>>> import numpy as np
>>> from numpy import linalg as LA
>>> np.set_printoptions(precision=2, suppress=True, linewidth=100)
>>> feats = np.tanh(np.array([[0.8, 2.2],
...     [0.4, 0.1],
...     [-1.6, 2.1],
...     [0.1, -0.8],
...     [0.4, -0.4],
...     [0.0, 1.3],
...     [-0.9, 0.8],
...     [-1.0, 1.3],
...     [0.0, -1.3],
...     [-1.6, -1.9],
...     [0.8, -0.3],
...     [0.7, 0.4],
...     [0.9, 0.4],
...     [0.4, -0.5],
...     [0.1, 1.5],
...     [0.7, 0.7]]) @ np.array([[-1.2, 0.5, -0.6], [-0.8, 0.7, 0.2]]))
>>> feats
array([[-0.99,  0.96, -0.04],
       [-0.51,  0.26, -0.22],
       [ 0.24,  0.58,  0.88],
       [ 0.48, -0.47, -0.22],
       [-0.16, -0.08, -0.31],
       [-0.78,  0.72,  0.25],
       [ 0.41,  0.11,  0.6 ],
       [ 0.16,  0.39,  0.7 ],
       [ 0.78, -0.72, -0.25],
       [ 1.  , -0.97,  0.52],
       [-0.62,  0.19, -0.49],
       [-0.82,  0.56, -0.33],
       [-0.89,  0.62, -0.43],
       [-0.08, -0.15, -0.33],
       [-0.87,  0.8 ,  0.24],
       [-0.89,  0.69, -0.27]])
>>> theta = np.radians(30)
>>> Rm = np.eye(3)
>>> Rm[2, 2] = Rm[0, 0] = np.cos(theta)
>>> Rm[2, 0], Rm[0, 2] = -np.sin(theta), np.sin(theta)
>>> Rm
array([[ 0.87,  0.  ,  0.5 ],
       [ 0.  ,  1.  ,  0.  ],
       [-0.5 ,  0.  ,  0.87]])
>>> A2 = feats @ Rm.T
>>> LA.svd(feats, compute_uv=False), LA.svd(A2, compute_uv=False)
(array([3.5 , 1.87, 0.38]), array([3.5 , 1.87, 0.38]))
>>> np.round(LA.det(Rm), 2), round(float(np.trace(Rm)), 2)
(np.float64(1.0), 2.73)
>>> dist = LA.norm(feats[:, None] - feats[None], axis=-1)
>>> dist.shape
(16, 16)
>>> dist[9].round(6).argsort(kind="stable")[:4]
array([9, 8, 3, 6])
>>> dist[:5, :5]
array([[0.  , 0.87, 1.58, 2.06, 1.36],
       [0.87, 0.  , 1.36, 1.23, 0.5 ],
       [1.58, 1.36, 0.  , 1.54, 1.42],
       [2.06, 1.23, 1.54, 0.  , 0.75],
       [1.36, 0.5 , 1.42, 0.75, 0.  ]])
>>> np.flatnonzero(dist[9] < dist.mean() / 2)
array([9])
>>> LA.norm(feats, axis=1)
array([1.38, 0.61, 1.08, 0.7 , 0.36, 1.09, 0.74, 0.81, 1.09, 1.49, 0.81, 1.05, 1.16, 0.37, 1.2 ,
       1.15])
>>> LA.norm(feats - feats.mean(axis=0), axis=1)
array([1.07, 0.37, 1.04, 1.01, 0.45, 0.79, 0.87, 0.79, 1.4 , 1.78, 0.65, 0.77, 0.9 , 0.52, 0.9 ,
       0.86])
>>> O, V = LA.qr(feats[:, :1])[0], LA.qr(feats[:, 1:])[0]
>>> sigma = LA.svd(O.T @ V, compute_uv=False)
>>> sigma
array([0.97])
>>> (sigma > 0.9).sum()
np.int64(1)
>>> np.degrees(np.arccos(sigma.clip(0, 1)))
array([13.05])
>>> Xs = feats - feats.mean(axis=0)
>>> V = LA.svd(Xs)[2][:2]
>>> A2 = Xs - Xs @ V.T @ V
>>> np.round(np.cov(Xs @ V.T, rowvar=False), 2) + 0
array([[0.72, 0.  ],
       [0.  , 0.23]])
>>> round(LA.norm(A2) / LA.norm(Xs), 2)
np.float64(0.1)
>>> G = np.cov(feats, rowvar=False)
>>> round(float(np.corrcoef(feats[:, 0], feats[:, 1])[0, 1]), 2)
-0.85
>>> np.argsort(-feats.std(axis=0).round(6), kind="stable")
array([0, 1, 2])
>>> LA.eigvalsh(G)[::-1]
array([0.72, 0.23, 0.01])
>>> X = np.array([[1, 0, 0, 0, 0, 0, 0],
...     [-2, 1, 0, 0, 0, 0, 0],
...     [-2, 1, 1, 0, 0, 0, 0],
...     [-2, 2, -2, 1, 0, 0, 0],
...     [0, 0, 0, 0, 1, 0, 0],
...     [2, 0, 2, 1, 1, 1, 0],
...     [0, -2, 2, -2, 2, -1, 1]])
>>> vec = np.array([1, -2, 0, 2, 2, 1, -1])
>>> h1 = np.maximum(X @ vec, 0)
>>> np.maximum(X @ vec, 0) - np.maximum(-X @ vec, 0)
array([ 1, -4, -4, -4,  2,  7,  2])
>>> np.flatnonzero(h1 > 1e-9)
array([0, 4, 5, 6])
>>> np.tanh(X @ vec)
array([ 0.76, -1.  , -1.  , -1.  ,  0.96,  1.  ,  0.96])
>>> X.T @ h1
array([15, -4, 18,  3, 13,  5,  2])
>>> LA.matrix_rank(X - X[0, 0] * np.eye(7))
np.int64(5)
>>> np.sort(LA.eigvals(X))
array([1., 1., 1., 1., 1., 1., 1.])
>>> O, V = LA.qr(X[:, :2])[0], LA.qr(X[:, 2:])[0]
>>> sigma = LA.svd(O.T @ V, compute_uv=False)
>>> (sigma > 0.9).sum()
np.int64(1)
>>> round(LA.norm(O @ O.T - V @ V.T, 2), 2)
np.float64(1.0)
>>> A2 = np.array([[0, 1, 2, 2, 1],
...     [2, 2, 2, 1, 2],
...     [0, 0, 2, 2, 1],
...     [2, 1, 0, 0, 1],
...     [1, 2, 2, 1, 2]])
>>> M = A2 - A2.T
>>> M
array([[ 0, -1,  2,  0,  0],
       [ 1,  0,  2,  0,  0],
       [-2, -2,  0,  2, -1],
       [ 0,  0, -2,  0,  0],
       [ 0,  0,  1,  0,  0]])
>>> vec = np.array([0, 1, 2, 2, 0])
>>> np.sign((M @ vec).round(6))
array([ 1,  1,  1, -1,  1])
>>> LA.norm(M @ vec) <= LA.norm(M, 2) * LA.norm(vec) + 1e-9
np.True_
>>> F = np.loadtxt("w.csv", delimiter=",")
>>> F
array([[ 2.33, -1.58, -2.  ],
       [ 1.53,  0.2 , -1.61],
       [ 1.17, -1.48, -1.06],
       [ 2.27, -0.99, -1.89],
       [-1.79,  2.4 ,  1.75],
       [-0.49,  1.02, -0.04],
       [ 4.55, -4.73, -4.05]])
>>> r0, r1 = F[4], F[0]
>>> round(float(r0 @ r0), 2)
12.03
>>> p = (r0 @ r1) / (r0 @ r0) * r0
>>> LA.matrix_rank(np.outer(r0, r1))
np.int64(1)
>>> r1 - p
array([ 0.62,  0.71, -0.33])
>>> r0 = np.array([-2, 2])
>>> np.polyval(r0, F[4])
array([ 5.58, -2.8 , -1.5 ])
>>> vec = np.array([2, 3, 5])
>>> target = F @ vec
>>> LA.solve(F.T @ F, F.T @ target)
array([2., 3., 5.])
>>> np.round(LA.pinv(F) @ F, 2) + 0
array([[1., 0., 0.],
       [0., 1., 0.],
       [0., 0., 1.]])
>>> target
array([-10.08,  -4.39,  -7.4 ,  -7.88,  12.37,   1.88, -25.34])
>>> rng = np.random.default_rng(98864)
>>> target = target + 0.1 * rng.normal(size=7)
>>> target
array([-10.17,  -4.39,  -7.38,  -7.81,  12.24,   1.81, -25.16])
>>> b, *_ = LA.lstsq(F, target)
>>> [round(float(LA.norm(LA.solve(F.T @ F + lam * np.eye(3), F.T @ target))), 2) for lam in (0, 1, 10, 100)]
[6.12, 3.33, 2.91, 1.59]
>>> np.round(F.T @ (target - F @ b), 2) + 0
array([0., 0., 0.])
>>> hat = F @ LA.solve(F.T @ F, F.T)
>>> round(np.trace(hat), 2)
np.float64(3.0)
>>> hat @ F[:, 0]
array([ 2.33,  1.53,  1.17,  2.27, -1.79, -0.49,  4.55])
>>> A2 = np.c_[F[:, :1] @ np.array([[1]]), np.array([2, 2, -2, 1, -2, 2, 0])]
>>> A2
array([[ 2.33,  2.  ],
       [ 1.53,  2.  ],
       [ 1.17, -2.  ],
       [ 2.27,  1.  ],
       [-1.79, -2.  ],
       [-0.49,  2.  ],
       [ 4.55,  0.  ]])
>>> np.round(LA.lstsq(F, A2[:, 0])[0], 2) + 0
array([1., 0., 0.])
